>>> import numpy as np
>>> from numpy import linalg as LA
>>> np.set_printoptions(precision=1, suppress=True, linewidth=100)
>>> rd = lambda a: np.round(a, 1) + 0
>>> rng = np.random.default_rng(41710)
>>> M = (rng.random((3, 3)) < 0.3) + np.eye(3)
>>> M /= M.sum(axis=1, keepdims=True)
>>> print(rd(M))
[[0.3 0.3 0.3]
 [0.2 0.5 0.2]
 [0.  0.  1. ]]
>>> O, Rm = LA.qr(M)
>>> print(rd(O @ Rm))
[[0.3 0.3 0.3]
 [0.2 0.5 0.3]
 [0.  0.  1. ]]
>>> print(rd(np.abs(np.diag(Rm))))
[0.4 0.2 1. ]
>>> print(rd(np.trace(O @ O.T)))
3.0
>>> print(O.shape, Rm.shape)
(3, 3) (3, 3)
>>> print(rd(Rm))
[[-0.4 -0.6 -0.4]
 [ 0.   0.2  0. ]
 [ 0.   0.   1. ]]
>>> print(rd(O))
[[-0.8 -0.6  0. ]
 [-0.6  0.8  0. ]
 [ 0.   0.   1. ]]
>>> O, V = LA.qr(M[:, :2])[0], LA.qr(M[:, 2:])[0]
>>> sv = LA.svd(O.T @ V, compute_uv=False)
>>> print((sv > 0.9).sum())
0
>>> print(rd(np.degrees(np.arccos(sv.clip(0, 1)))))
[67.4]
>>> f = np.array([3, 2, 1])
>>> other = M + np.outer(f, np.eye(3)[2])
>>> print(LA.matrix_rank(other - M))
1
>>> print(rd(LA.det(other) / LA.det(M)), rd(1 + LA.solve(M, f)[2]))
2.0 2.0
>>> print(LA.matrix_rank(LA.inv(other) - LA.inv(M), tol=1e-8))
1
>>> print(rd((M - M.T) / 2))
[[ 0.   0.   0.2]
 [ 0.   0.   0.1]
 [-0.2 -0.1  0. ]]
>>> print(rd(np.sort(np.abs(LA.eigvals(M)))))
[0.1 0.7 1. ]
>>> print(rd(np.trace(M)))
1.8
>>> print(np.allclose(M, M.T))
False
>>> m1 = np.loadtxt("sample7.csv", delimiter=",")
>>> print(m1)
[[-1. -2.  0.]
 [-2.  1. -2.]
 [ 0. -2.  0.]]
>>> x = np.array([2, 0, 0])
>>> print((m1 * x).sum(axis=1))
[-2. -4.  0.]
>>> print(m1 @ np.eye(3)[2])
[ 0. -2.  0.]
>>> print(m1 @ np.ones(3))
[-3. -3. -2.]
>>> print((m1 @ x).argmax())
2
>>> vals, V = LA.eigvalsh(m1)
Traceback (most recent call last):
  File "<python-input-35>", line 1, in <module>
    vals, V = LA.eigvalsh(m1)
    ^^^^^^^
ValueError: too many values to unpack (expected 2)
>>> vals, V = LA.eigh(m1)
>>> print(rd(LA.eigvalsh(m1 @ m1)))
[ 0.2  7.5 10.2]
>>> print(rd(np.abs(V[:, -1])))
[0.4 0.8 0.5]
>>> print(rd(V @ np.diag(vals) @ V.T))
[[-1. -2.  0.]
 [-2.  1. -2.]
 [ 0. -2.  0.]]
>>> print(rd(vals.sum()), np.trace(m1))
0.0 0.0
>>> print(rd(V.T @ V))
[[1. 0. 0.]
 [0. 1. 0.]
 [0. 0. 1.]]
>>> print(rd(vals))
[-2.7 -0.5  3.2]
>>> print(np.unique(vals.round(6) + 0, return_counts=True)[1])
[1 1 1]
>>> print(np.abs(V[:, -1]).round(6).argmax())
1
>>> print(rd(LA.eigvalsh(m1 + 2 * np.eye(3))))
[-0.7  1.5  5.2]
>>> x = np.array([3, 2, -2])
>>> target = M @ x
>>> b, lr = np.zeros(3), 1 / LA.norm(M, 2) ** 2
>>> for i in range(10):
...     b -= lr * M.T @ (M @ b - target)
...     if i % 2 == 0: print(i, round(LA.norm(M @ b - target), 1))
... 
0 1.7
2 0.8
4 0.4
6 0.2
8 0.2
>>> print(rd(b))
[ 1.9  2.6 -2. ]
>>> K = np.load("data.npy")
>>> print(rd(K))
[[ 0.  -0.7 -1. ]
 [ 2.   3.7  4.3]
 [-3.3 -5.6 -7.6]
 [ 0.6  0.   0.2]
 [-0.1  0.7  0.1]
 [ 0.2  0.7  0.5]
 [ 0.5  0.7  0.1]
 [ 0.5  0.7  0.2]
 [-1.9 -4.3 -4.9]
 [-2.7 -4.4 -5.6]
 [ 2.8  5.8  7.2]
 [ 2.5  4.3  5.3]
 [-3.6 -6.  -8. ]
 [-1.4 -2.6 -3.6]
 [-0.5 -1.2 -1.4]
 [-0.1  0.5  0. ]
 [ 1.2  2.1  2.6]
 [ 1.9  4.6  5.4]
 [-0.6 -0.6 -0.6]
 [-2.7 -4.5 -5.6]
 [-0.8 -0.9 -2.4]
 [ 0.5  2.   2.4]]
>>> other = np.c_[K[:, :2] @ np.array([[3, 0], [0, -1]]), np.array([-1, 1, 2, 0, -2, 0, 1, 0, 0, 0, 1, 1, 0, 1, 2, 2, 2, -1, -2, 1, -1, 1])]
>>> print(rd(other))
[[  0.    0.7  -1. ]
 [  6.   -3.7   1. ]
 [ -9.9   5.6   2. ]
 [  1.8   0.    0. ]
 [ -0.4  -0.7  -2. ]
 [  0.7  -0.7   0. ]
 [  1.5  -0.7   1. ]
 [  1.4  -0.7   0. ]
 [ -5.6   4.3   0. ]
 [ -8.2   4.4   0. ]
 [  8.3  -5.8   1. ]
 [  7.5  -4.3   1. ]
 [-10.8   6.    0. ]
 [ -4.2   2.6   1. ]
 [ -1.5   1.2   2. ]
 [ -0.2  -0.5   2. ]
 [  3.7  -2.1   2. ]
 [  5.6  -4.6  -1. ]
 [ -1.8   0.6  -2. ]
 [ -8.2   4.5   1. ]
 [ -2.4   0.9  -1. ]
 [  1.4  -2.    1. ]]
>>> print(rd(LA.lstsq(K, other[:, 0])[0]))
[3. 0. 0.]
>>> print(rd(LA.norm(LA.qr(K)[0].T @ other, axis=0) ** 2 / ((other ** 2).sum(axis=0) + 1e-12)))
[1. 1. 0.]
>>> print(rd(LA.norm(other - K @ LA.lstsq(K, other)[0], axis=0)))
[0.  0.  5.8]
>>> cen = K - K.mean(axis=1)
Traceback (most recent call last):
  File "<python-input-58>", line 1, in <module>
    cen = K - K.mean(axis=1)
          ~~^~~~~~~~~~~~~~~~
ValueError: operands could not be broadcast together with shapes (22,3) (22,) 
>>> cen = K - K.mean(axis=0)
>>> U, sv, vt = LA.svd(cen, full_matrices=False)
>>> print(LA.matrix_rank(cen))
3
>>> print(rd(cen.mean(axis=0)))
[0. 0. 0.]
>>> print(rd(vt[0] * np.sign(vt[0, np.abs(vt[0]).argmax()])))
[0.3 0.6 0.7]
>>> print((np.sign(U[:, 0]) == np.sign(U[0, 0])).astype(int))
[1 0 1 0 0 0 0 0 1 1 0 0 1 1 1 0 0 0 1 1 1 0]
>>> print(rd((sv ** 2).sum() ** 2 / (sv ** 4).sum()))
1.0
>>> print(np.searchsorted(np.cumsum(sv ** 2) / (sv ** 2).sum(), 0.9) + 1)
1
>>> x = np.array([1, -4, -3])
>>> h = np.maximum(K @ x, 0)
>>> print(rd(h))
[ 5.9  0.  41.9  0.   0.   0.   0.   0.  29.9 31.6  0.   0.  44.4 20.   8.5  0.   0.   0.   3.5
 32.1  9.9  0. ]
>>> print(rd(np.maximum(K @ (3 * x), 0)))
[ 17.7   0.  125.8   0.    0.    0.    0.    0.   89.7  94.7   0.    0.  133.3  60.   25.4   0.
   0.    0.   10.5  96.3  29.8   0. ]
>>> print(rd(K.T @ h))
[ -570.2  -991.  -1292.7]
>>> data = np.load("layer7.npy")
>>> print(data)
[[ 40  -3  -2   4]
 [  4 -24   2  -1]
 [  0   0   2  -2]
 [  3   2  -1  40]]
>>> print(rd(LA.det(data.T)))
-73802.0
>>> print(rd(LA.det(data[::-1])))
-73802.0
>>> print(np.kron(np.eye(2, dtype=int), data))
[[ 40  -3  -2   4   0   0   0   0]
 [  4 -24   2  -1   0   0   0   0]
 [  0   0   2  -2   0   0   0   0]
 [  3   2  -1  40   0   0   0   0]
 [  0   0   0   0  40  -3  -2   4]
 [  0   0   0   0   4 -24   2  -1]
 [  0   0   0   0   0   0   2  -2]
 [  0   0   0   0   3   2  -1  40]]
>>> print(rd(LA.eigvals(data).sum().real))
58.0
>>> print(rd(LA.norm(data, 2) / LA.norm(data)))
0.7
>>> print([round(float(x), 1) for x in LA.svd(data, compute_uv=False)[:3]])
[43.7, 37.4, 23.1]
>>> print(np.argsort(-LA.norm(data, axis=0).round(6), kind="stable")[:3])
[0 3 1]
>>> print(rd(np.abs(LA.svd(data)[2][-1])))
[0.1 0.1 1.  0. ]
>>> x = np.array([0, -1, -2])
>>> target = K @ x
>>> print(rd(target))
[  2.8 -12.3  20.8  -0.5  -0.8  -1.6  -0.9  -1.1  14.   15.6 -20.2 -14.9  22.    9.9   4.   -0.5
  -7.4 -15.3   1.8  15.7   5.7  -6.9]
>>> print(rd(LA.pinv(K) @ K))
[[1. 0. 0.]
 [0. 1. 0.]
 [0. 0. 1.]]
>>> target = target + 0.3 * rng.normal(size=22)
>>> print(rd(target))
[  2.8 -12.   20.6  -0.3  -0.7  -1.7  -1.1  -1.3  13.9  15.9 -20.2 -14.7  21.9   9.8   3.6  -0.6
  -7.7 -15.1   1.5  15.6   5.6  -6.9]
>>> b, *_ = LA.lstsq(K, target)
>>> print(rd(b))
[-0.1 -1.  -1.9]
>>> print([round(float(LA.norm(LA.solve(K.T @ K + lam * np.eye(3), K.T @ target))), 2) for lam in (0, 1, 10, 100)])
[2.19, 2.11, 2.04, 1.8]
>>> mat = 4 * np.eye(3) + np.ones((3, 3))
>>> print(mat)
[[5. 1. 1.]
 [1. 5. 1.]
 [1. 1. 5.]]
>>> other = mat + rng.integers(-2, 3, (3, 1)) @ rng.integers(-2, 3, (1, 3))
>>> print(other)
[[3. 1. 1.]
 [5. 5. 1.]
 [5. 1. 5.]]
>>> print(other - mat)
[[-2.  0.  0.]
 [ 4.  0.  0.]
 [ 4.  0.  0.]]
>>> print(rd(LA.eigvals(mat)))
[4. 7. 4.]
>>> print(rd(LA.det(2 * mat)), rd(LA.det(mat)))
896.0 112.0
>>> print(rd(LA.det(mat[::-1])))
-112.0
>>> print(mat @ np.ones(3))
[7. 7. 7.]
>>> other = mat[0, 0] * mat[1:] - np.outer(mat[1:, 0], mat[0])
>>> print(other)
[[ 0. 24.  4.]
 [ 0.  4. 24.]]
>>> print(LA.matrix_rank(other), LA.matrix_rank(mat))
2 3
>>> print(mat[:, 0] / mat[0, 0])
[1.  0.2 0.2]
>>> A = np.array([[0, 0, 1, 2], [0, 0, 0, 1], [1, 0, 0, 0], [2, 1, 0, 0]])
>>> C2 = A.T @ A
>>> print((A @ A.T).shape)
(4, 4)
>>> print(rd(LA.svd(A, compute_uv=False) ** 2))
[5.8 5.8 0.2 0.2]
>>> print(np.allclose(C2, C2.T))
True
>>> print(np.diag(C2))
[5 1 1 5]
>>> F = np.loadtxt("dump.csv", delimiter=",")
>>> print(F)
[[ 1.  1. -3.]
 [ 1.  1. -3.]
 [-3. -3.  9.]]
>>> rk = LA.matrix_rank(F)
>>> print(rk)
1
>>> N = LA.svd(F)[2][rk:].T
>>> print([int(LA.matrix_rank(np.delete(F, i, axis=0))) for i in range(3)])
[1, 1, 1]
>>> print(LA.matrix_rank(F.T @ F), LA.matrix_rank(F @ F.T))
1 1
>>> print(rd(N @ N.T))
[[ 0.9 -0.1  0.3]
 [-0.1  0.9  0.3]
 [ 0.3  0.3  0.2]]
>>> print(np.allclose(F @ N, 0))
True
>>> print(N.shape)
(3, 2)
>>> other = F / LA.norm(F, axis=1, keepdims=True)
>>> C2 = other @ other.T
>>> print(C2)
[[ 1.  1. -1.]
 [ 1.  1. -1.]
 [-1. -1.  1.]]
>>> print((np.abs(C2) > 0.9).astype(int))
[[1 1 1]
 [1 1 1]
 [1 1 1]]
>>> print(np.degrees(np.arccos(np.clip(C2[2, 1], -1, 1))))
180.0
>>> print(C2[2])
[-1. -1.  1.]
>>> U, sv, vt = LA.svd(F)
>>> print(np.argmax(sv[:-1] / (sv[1:] + 1e-6)) + 1)
1
>>> print(rd(sv))
[11.  0.  0.]
>>> other = U[:, :1] @ np.diag(sv[:1]) @ vt[:1]
>>> print(LA.matrix_rank(other))
1
>>> print(F.sum(axis=0))
[-1. -1.  3.]
>>> print(np.diff(F, axis=0))
[[ 0.  0.  0.]
 [-4. -4. 12.]]
>>> print(F.sum(axis=1))
[-1. -1.  3.]
>>> print(rd(F @ LA.pinv(F) @ F))
[[ 1.  1. -3.]
 [ 1.  1. -3.]
 [-3. -3.  9.]]
>>> print(np.allclose(F[:-1].T @ LA.lstsq(F[:-1].T, F[-1])[0], F[-1]))
True
>>> print(np.unique(F.round(6), axis=0).shape)
(2, 3)
>>> X = np.load("test0.npy")
>>> print(rd(X))
[[ 0.   6.2  3.9]
 [-0.3  6.1  4.1]
 [ 0.3  6.1  4. ]
 [ 0.1  6.   4.5]
 [-0.1  6.3  4.2]
 [-0.8  5.8  4.1]
 [ 2.6  8.6 -4.2]
 [ 2.   9.1 -4. ]
 [ 2.2  9.  -4.2]
 [ 2.1  9.3 -3.9]
 [ 2.1  9.  -4.2]
 [ 2.1  8.9 -3.4]]
>>> other = m1 / LA.norm(m1, axis=1, keepdims=True)
>>> C2 = other @ other.T
>>> print(rd(C2))
[[ 1.   0.   0.9]
 [ 0.   1.  -0.3]
 [ 0.9 -0.3  1. ]]
>>> print(np.degrees(np.arccos(np.clip(C2[1, 0], -1, 1))))
90.0
>>> print(np.argwhere(np.triu(np.abs(C2) > 0.95, 1)))
[]
>>> print((np.abs(C2) > 0.9).astype(int))
[[1 0 0]
 [0 1 0]
 [0 0 1]]
